$ python3 -q
>>> import numpy as np
>>> from numpy import linalg as LA
>>> np.set_printoptions(precision=1, suppress=True, linewidth=140)
>>> Z = np.sign(np.array([[2, 1, 2, 1], [3, 0, 2, 3], [1, 0, 1, 1], [3, 0, 2, 1]]))
>>> A2 = (np.tril(Z, -1) + np.eye(4)) @ (np.triu(Z, 1) + np.eye(4))
>>> evals = np.array([-2, 1, 1, 3])
>>> K = np.rint(A2 * evals @ LA.inv(A2)) + 0
>>> print(K)
[[-5.  3. -2.  2.]
 [-6.  4. -4.  4.]
 [-6.  3. -3.  4.]
 [-6.  3. -6.  7.]]
>>> evals, evecs = LA.eig(K)
>>> print(evals)
[-2.  1.  1.  3.]
>>> print(np.sort(LA.eigvals(K.T)))
[-2.+0.j  1.-0.j  1.+0.j  3.+0.j]
>>> print(np.round(K @ evecs[:, 0] - evals[0] * evecs[:, 0], 1) + 0)
[0. 0. 0. 0.]
>>> print(np.round(LA.norm(K, "nuc"), 1))
21.9
>>> print(round(LA.norm(K, 1), 1), round(LA.norm(K, np.inf), 1))
23.0 22.0
>>> print(LA.norm(K, axis=1).argmax())
3
>>> print(LA.norm(K, axis=0))
[11.5  6.6  8.1  9.2]
>>> A2 = np.array([[2, 0, 3], [0, 3, 3], [3, 2, 1], [3, 2, 3]])
>>> print(A2.T @ K.T)
[[-10. -12.  -9.  -9.]
 [  9.  12.  11.  11.]
 [ -2.   2.   0.   6.]]
>>> print(np.einsum("ij,ij->i", K, K))
[ 42.  84.  70. 130.]
>>> print(LA.matrix_rank(K @ A2))
3
>>> print(np.vstack([K, A2.T]).shape)
(7, 4)
>>> print(K.reshape(-1, 2))
[[-5.  3.]
 [-2.  2.]
 [-6.  4.]
 [-4.  4.]
 [-6.  3.]
 [-3.  4.]
 [-6.  3.]
 [-6.  7.]]
>>> print(K.reshape(2, -1))
[[-5.  3. -2.  2. -6.  4. -4.  4.]
 [-6.  3. -3.  4. -6.  3. -6.  7.]]
>>> t3 = K.reshape(4, 2, -1)
>>> print(t3.shape)
(4, 2, 2)
>>> print(t3[:, 0])
[[-5.  3.]
 [-6.  4.]
 [-6.  3.]
 [-6.  3.]]
>>> print(t3.transpose(1, 0, 2))
[[[-5.  3.]
  [-6.  4.]
  [-6.  3.]
  [-6.  3.]]

 [[-2.  2.]
  [-4.  4.]
  [-3.  4.]
  [-6.  7.]]]
>>> print(np.einsum("ihd,ihd->ih", t3, t3))
[[34.  8.]
 [52. 32.]
 [45. 25.]
 [45. 85.]]
>>> F = np.array([[0.5, -0.4, -0.1], [-0.6, -1.8, -0.1], [-1.0, -0.5, 0.6]])
>>> print(F)
[[ 0.5 -0.4 -0.1]
 [-0.6 -1.8 -0.1]
 [-1.  -0.5  0.6]]
>>> rng = np.random.default_rng(1729)
>>> z = rng.permutation(3)
>>> A2 = F[:, z] * rng.choice([-1, 1], 3)
>>> print(A2)
[[-0.5  0.4 -0.1]
 [ 0.6  1.8 -0.1]
 [ 1.   0.5  0.6]]
>>> left, _, Vh = LA.svd(F.T @ A2)
>>> print(np.round(left @ Vh, 1) + 0)
[[-1.  0.  0.]
 [ 0. -1.  0.]
 [ 0.  0.  1.]]
>>> print(z)
[0 1 2]
>>> vec = np.array([1, 1, 0])
>>> h = np.maximum(F @ vec, 0)
>>> print(np.round(F.T @ h, 1) + 0)
[0. 0. 0.]
>>> print(np.tanh(F @ vec))
[ 0.1 -1.  -0.9]
>>> print(F * (h > 1e-9)[:, None])
[[ 0.5 -0.4 -0.1]
 [-0.  -0.  -0. ]
 [-0.  -0.   0. ]]
>>> print(np.maximum(F @ (3 * vec), 0))
[0.3 0.  0. ]
>>> print(np.flatnonzero(h > 1e-9))
[0]
